% ipython --no-banner

In [1]: import numpy as np

In [2]: from numpy import linalg as LA

In [3]: np.set_printoptions(precision=4, suppress=True, linewidth=120)

In [4]: rnd = lambda a: np.round(a, 4) + 0

In [5]: K = np.array([[3, 3, 3, 3, 3, 3],
   ...:     [-1, 1, -1, 1, -1, 1],
   ...:     [-3, 0, -3, 0, -3, 0],
   ...:     [3, 3, 3, 3, 3, 3],
   ...:     [-1, 1, -1, 1, -1, 1],
   ...:     [-3, 0, -3, 0, -3, 0]])

In [6]: left, sig, VT = LA.svd(K)

In [7]: rnd(sig)
Out[7]: array([11.9194,  5.6504,  0.    ,  0.    ,  0.    ,  0.    ])

In [8]: np.argmax(sig[:-1] / (sig[1:] + 1e-6)) + 1
Out[8]: np.int64(2)

In [9]: A2 = left[:, :2] @ np.diag(sig[:2]) @ VT[:2]

In [10]: LA.matrix_rank(K, rtol=0.05)
Out[10]: np.int64(2)

In [11]: LA.matrix_rank(A2)
Out[11]: np.int64(2)

In [12]: rnd(LA.norm(K - A2) / LA.norm(K))
Out[12]: np.float64(0.0)

In [13]: rnd(np.abs(K - A2).max())
Out[13]: np.float64(0.0)

In [14]: print(np.unique(K.round(6), axis=0).shape)
(3, 6)

In [15]: np.abs(np.diag(LA.qr(K)[1])) > 1e-9
Out[15]: array([ True,  True, False, False, False, False])

In [16]: LA.lstsq(K[:-1].T, K[-1])[2]
Out[16]: np.int32(2)

In [17]: rng = np.random.default_rng(602)

In [18]: A2 = K + rng.integers(-2, 3, (6, 2)) @ rng.integers(-2, 3, (2, 6))

In [19]: A2
Out[19]: 
array([[ 3, -1, -1,  3,  5,  1],
       [ 1,  5,  3,  1, -5,  3],
       [-1,  4,  1,  0, -7,  2],
       [ 3,  3,  3,  3,  3,  3],
       [-6,  3,  1,  1,  3,  2],
       [-2,  2, -1,  0, -5,  1]])

In [20]: np.abs(A2 - K).sum(axis=1)
Out[20]: array([12, 16, 16,  0, 14,  8])

In [21]: W0 = np.load("m.npy")

In [22]: W0
Out[22]: 
array([[ 1, -1, -1,  1, -1,  1,  1, -1],
       [ 1, -1,  1, -1, -1,  1, -1,  1],
       [ 1, -1, -1,  1,  1, -1, -1,  1],
       [ 1,  1,  1,  1,  1,  1,  1,  1]])

In [23]: t3 = np.stack([W0, -2 * W0, W0[::-1]])

In [24]: t3.sum(axis=0)
Out[24]: 
array([[ 0,  2,  2,  0,  2,  0,  0,  2],
       [ 0,  0, -2,  2,  2, -2,  0,  0],
       [ 0,  0,  2, -2, -2,  2,  0,  0],
       [ 0, -2, -2,  0, -2,  0,  0, -2]])

In [25]: print(np.einsum("bij,cij->bc", t3, t3))
[[ 32 -64   0]
 [-64 128   0]
 [  0   0  32]]

In [26]: LA.matrix_rank(t3.reshape(3, -1))
Out[26]: np.int64(2)

In [27]: LA.matrix_rank(t3)
Out[27]: array([4, 4, 4])

In [28]: x = np.array([-1, -1, 0, 1, -1, 2, 1, -1])

In [29]: print(W0 * x)
[[-1  1  0  1  1  2  1  1]
 [-1  1  0 -1  1  2 -1 -1]
 [-1  1  0  1 -1 -2 -1 -1]
 [-1 -1  0  1 -1  2  1 -1]]

In [30]: W0 @ x
Out[30]: array([ 6,  0, -4,  0])

In [31]: (W0 * x).sum(axis=1)
Out[31]: array([ 6,  0, -4,  0])

In [32]: LA.norm(W0 @ x) <= LA.norm(W0, 2) * LA.norm(x) + 1e-9
Out[32]: np.True_

In [33]: W0 @ (2 * x)
Out[33]: array([12,  0, -8,  0])

In [34]: def softmax(z):
    ...:     e = np.exp(z - z.max(axis=-1, keepdims=True))
    ...:     return e / e.sum(axis=-1, keepdims=True)
    ...: 

In [35]: rnd(softmax(10 * W0[2]))
Out[35]: array([0.25, 0.  , 0.  , 0.25, 0.25, 0.  , 0.  , 0.25])

In [36]: rnd(softmax(W0).sum(axis=1))
Out[36]: array([1., 1., 1., 1.])

In [37]: S = W0 @ W0.T / np.sqrt(8)

In [38]: softmax(S).round(6).argmax(axis=1)
Out[38]: array([0, 1, 2, 3])

In [39]: rnd(softmax(S)[2] @ W0)
Out[39]: array([ 1.    , -0.8996, -0.7992,  0.8996,  0.7992, -0.6988, -0.7992,  0.8996])

In [40]: x = np.array([2, 1, -1, -3, 3, -2, -2, -3])

In [41]: h = np.maximum(W0 @ x, 0)

In [42]: np.maximum(W0 @ (3 * x), 0)
Out[42]: array([0, 0, 9, 0])

In [43]: W0 * (h > 1e-9)[:, None]
Out[43]: 
array([[ 0,  0,  0,  0,  0,  0,  0,  0],
       [ 0,  0,  0,  0,  0,  0,  0,  0],
       [ 1, -1, -1,  1,  1, -1, -1,  1],
       [ 0,  0,  0,  0,  0,  0,  0,  0]])

In [44]: print(rnd(np.tanh(W0 @ x)))
[-0.9999 -0.9951  0.9951 -0.9999]

In [45]: A2 = W0 / np.sqrt((W0 ** 2).mean(axis=1, keepdims=True))

In [46]: LA.matrix_rank(W0 - W0.mean(axis=1, keepdims=True))
Out[46]: np.int64(3)

In [47]: A2[2]
Out[47]: array([ 1., -1., -1.,  1.,  1., -1., -1.,  1.])

In [48]: print(W0 - W0.mean(axis=1, keepdims=True))
[[ 1. -1. -1.  1. -1.  1.  1. -1.]
 [ 1. -1.  1. -1. -1.  1. -1.  1.]
 [ 1. -1. -1.  1.  1. -1. -1.  1.]
 [ 0.  0.  0.  0.  0.  0.  0.  0.]]

In [49]: arr = np.diag(3 * np.array([2, 3, 2, 3, 2])) + np.array([[2, 0, -3, 0, 0],
    ...:     [1, -3, -2, 0, 3],
    ...:     [0, -2, -1, -3, 3],
    ...:     [0, 0, 0, 3, -1],
    ...:     [-1, -2, -1, 1, 0]])

In [50]: arr
Out[50]: 
array([[ 8,  0, -3,  0,  0],
       [ 1,  6, -2,  0,  3],
       [ 0, -2,  5, -3,  3],
       [ 0,  0,  0, 12, -1],
       [-1, -2, -1,  1,  6]])

In [51]: t3 = np.stack([arr, 5 * arr, arr[::-1]])

In [52]: LA.matrix_rank(t3)
Out[52]: array([5, 5, 5])

In [53]: print(rnd(LA.norm(t3, axis=(1, 2))))
[18.9209 94.6044 18.9209]

In [54]: t3.sum(axis=0)
Out[54]: 
array([[ 47,  -2, -19,   1,   6],
       [  6,  36, -12,  12,  17],
       [  0, -14,  35, -21,  21],
       [  1,   6,  -2,  72,  -3],
       [  2, -12,  -9,   6,  36]])

In [55]: arr @ arr
Out[55]: 
array([[ 64,   6, -39,   9,  -9],
       [ 11,  34, -28,   9,  30],
       [ -5, -28,  26, -48,  30],
       [  1,   2,   1, 143, -18],
       [-16, -22,  -4,  21,  26]])

In [56]: np.allclose(arr, arr.T)
Out[56]: False

In [57]: np.trace(arr)
Out[57]: np.int64(37)

In [58]: np.allclose(arr @ arr.T, arr.T @ arr)
Out[58]: False

In [59]: print(rnd(np.abs(LA.eigvals(arr)).max()))
11.9036

In [60]: (arr + arr.T) / 2
Out[60]: 
array([[ 8. ,  0.5, -1.5,  0. , -0.5],
       [ 0.5,  6. , -2. ,  0. ,  0.5],
       [-1.5, -2. ,  5. , -1.5,  1. ],
       [ 0. ,  0. , -1.5, 12. ,  0. ],
       [-0.5,  0.5,  1. ,  0. ,  6. ]])

In [61]: LA.matrix_power(arr, 2)
Out[61]: 
array([[ 64,   6, -39,   9,  -9],
       [ 11,  34, -28,   9,  30],
       [ -5, -28,  26, -48,  30],
       [  1,   2,   1, 143, -18],
       [-16, -22,  -4,  21,  26]])
